$ ipython --no-banner

In [1]: import numpy as np

In [2]: from numpy import linalg as LA

In [3]: np.set_printoptions(precision=3, suppress=True, linewidth=120, floatmode="fixed")

In [4]: def rnd(a):
   ...:     return np.round(a, 3) + 0
   ...: 

In [5]: Y = np.array([[-5, 8, -4], [9, 9, -7], [3, 8, -7]])

In [6]: C = np.array([[3, -2, 2, 0], [1, 1, 0, -2], [0, 0, -1, -1], [1, -1, -3, 1]])

In [7]: W0 = np.block([[Y, np.array([[0, -1, -2, 0], [0, 3, 1, 0], [0, 2, 1, 1]])], [np.zeros((4, 3)), C]])

In [8]: W0
Out[8]: 
array([[-5.000,  8.000, -4.000,  0.000, -1.000, -2.000,  0.000],
       [ 9.000,  9.000, -7.000,  0.000,  3.000,  1.000,  0.000],
       [ 3.000,  8.000, -7.000,  0.000,  2.000,  1.000,  1.000],
       [ 0.000,  0.000,  0.000,  3.000, -2.000,  2.000,  0.000],
       [ 0.000,  0.000,  0.000,  1.000,  1.000,  0.000, -2.000],
       [ 0.000,  0.000,  0.000,  0.000,  0.000, -1.000, -1.000],
       [ 0.000,  0.000,  0.000,  1.000, -1.000, -3.000,  1.000]])

In [9]: rng = np.random.default_rng(91)

In [10]: labels = rng.permutation(7)

In [11]: Y = W0[:, labels] * rng.choice([-1, 1], 7)

In [12]: Y
Out[12]: 
array([[-0.000, -5.000, -1.000,  2.000,  8.000,  0.000,  4.000],
       [-0.000,  9.000,  3.000, -1.000,  9.000,  0.000,  7.000],
       [-0.000,  3.000,  2.000, -1.000,  8.000,  1.000,  7.000],
       [-3.000,  0.000, -2.000, -2.000,  0.000,  0.000, -0.000],
       [-1.000,  0.000,  1.000, -0.000,  0.000, -2.000, -0.000],
       [-0.000,  0.000,  0.000,  1.000,  0.000, -1.000, -0.000],
       [-1.000,  0.000, -1.000,  3.000,  0.000,  1.000, -0.000]])

In [13]: Uu, _, Vt = LA.svd(W0.T @ Y)

In [14]: rnd(LA.lstsq(W0, Y)[0])
Out[14]: 
array([[ 0.000,  1.000,  0.000,  0.000,  0.000,  0.000,  0.000],
       [ 0.000,  0.000,  0.000,  0.000,  1.000,  0.000,  0.000],
       [ 0.000,  0.000,  0.000,  0.000,  0.000,  0.000, -1.000],
       [-1.000,  0.000,  0.000,  0.000,  0.000,  0.000,  0.000],
       [ 0.000,  0.000,  1.000,  0.000,  0.000,  0.000,  0.000],
       [ 0.000,  0.000,  0.000, -1.000,  0.000,  0.000,  0.000],
       [ 0.000,  0.000,  0.000,  0.000,  0.000,  1.000,  0.000]])
